% python3 -q
>>> import numpy as np
>>> np.set_printoptions(precision=2, suppress=True, linewidth=120)
>>> m1 = np.load("x.npy")
>>> m1
array([[0, 3],
       [0, 6]])
>>> np.sort(np.linalg.eigvals(m1))
array([0., 6.])
>>> np.linalg.matrix_rank(m1 - m1[0, 0] * np.eye(2))
np.int64(1)
>>> np.prod(np.diag(m1)), round(np.linalg.det(m1), 2)
(np.int64(0), np.float64(0.0))
>>> rng = np.random.default_rng(70551)
>>> labels = rng.permutation(2)
>>> labels
array([1, 0])
>>> B = m1[labels][:, labels]
>>> np.diag(B)
array([6, 0])
>>> Uu, sigma, vt = np.linalg.svd(m1)
>>> sigma
array([6.71, 0.  ])
>>> B = Uu[:, :1] @ np.diag(sigma[:1]) @ vt[:1]
>>> round(float(np.linalg.norm(m1 - B, 2)), 2), sigma[1]
(0.0, np.float64(0.0))
>>> np.linalg.matrix_rank(B)
np.int64(1)
>>> J = np.array([[3, 4], [5, 6], [7, 8]])
>>> P = J @ np.linalg.solve(J.T @ J, J.T)
>>> np.allclose(P @ P, P)
True
>>> np.round(np.linalg.eigvalsh(P), 2) + 0
array([0., 1., 1.])
>>> labels = rng.permutation(2)
>>> B = J[:, labels] * rng.choice([-1, 1], 2)
>>> B
array([[-3, -4],
       [-5, -6],
       [-7, -8]])
>>> Uu, _, vt = np.linalg.svd(J.T @ B)
>>> np.round(np.linalg.lstsq(J, B)[0], 2) + 0
array([[-1.,  0.],
       [ 0., -1.]])
>>> B = np.array([[2, -5, 4], [-5, -4, 1]])
>>> Z = np.kron(B, J)
>>> np.linalg.matrix_rank(Z)
np.int64(4)
>>> np.round(np.linalg.norm(Z, 2), 2), round(np.linalg.norm(B, 2) * np.linalg.norm(J, 2), 2)
(np.float64(107.01), np.float64(107.01))
>>> A = np.loadtxt("m.csv", delimiter=",")
>>> A
array([[ 0.,  2.,  2.,  2.],
       [ 0.,  2.,  2.,  2.],
       [ 1.,  2., -1., -1.],
       [ 0.,  1.,  1., -2.]])
>>> # rows 0 and 1 are equal
>>> rk = np.linalg.matrix_rank(A)
>>> rk
np.int64(3)
>>> N = np.linalg.svd(A)[2][rk:].T
>>> [int(np.linalg.matrix_rank(A[:, :j + 1])) for j in range(4)]
[1, 2, 2, 3]
>>> N.shape
(4, 1)
>>> np.allclose(A @ N, 0)
True
>>> E = np.load("data.npy")
>>> E
array([[-0.1 ,  0.9 , -0.6 ,  2.2 ],
       [-0.13,  0.87, -0.6 ,  2.19],
       [-0.7 , -0.1 ,  0.2 ,  0.1 ]])
>>> round(float(np.linalg.norm(E, 2) / np.linalg.norm(E)), 2)
0.98
>>> [round(float(x), 2) for x in np.linalg.svd(E, compute_uv=False)[:3]]
[3.46, 0.74, 0.02]
>>> B = E / np.linalg.norm(E, axis=1, keepdims=True)
>>> cov = B @ B.T
>>> cov[2]
array([0.04, 0.06, 1.  ])
>>> (cov - 2 * np.eye(3)).round(6).argmax(axis=1)
array([1, 0, 1])
>>> np.linalg.norm(B, axis=1)
array([1., 1., 1.])
>>> cov
array([[1.  , 1.  , 0.04],
       [1.  , 1.  , 0.06],
       [0.04, 0.06, 1.  ]])
>>> (np.abs(cov) > 0.9).astype(int)
array([[1, 1, 0],
       [1, 1, 0],
       [0, 0, 1]])
>>> Uu, sigma, vt = np.linalg.svd(E)
>>> np.argmax(sigma[:-1] / (sigma[1:] + 1e-6)) + 1
np.int64(2)
>>> B = Uu[:, :2] @ np.diag(sigma[:2]) @ vt[:2]
>>> np.round(np.linalg.norm(E - B, 2), 2), round(sigma[2], 2)
(np.float64(0.02), np.float64(0.02))
>>> round(float(np.linalg.det(A[::-1])), 2)
0.0
>>> np.einsum("ij,ji->", A, A)
np.float64(23.0)
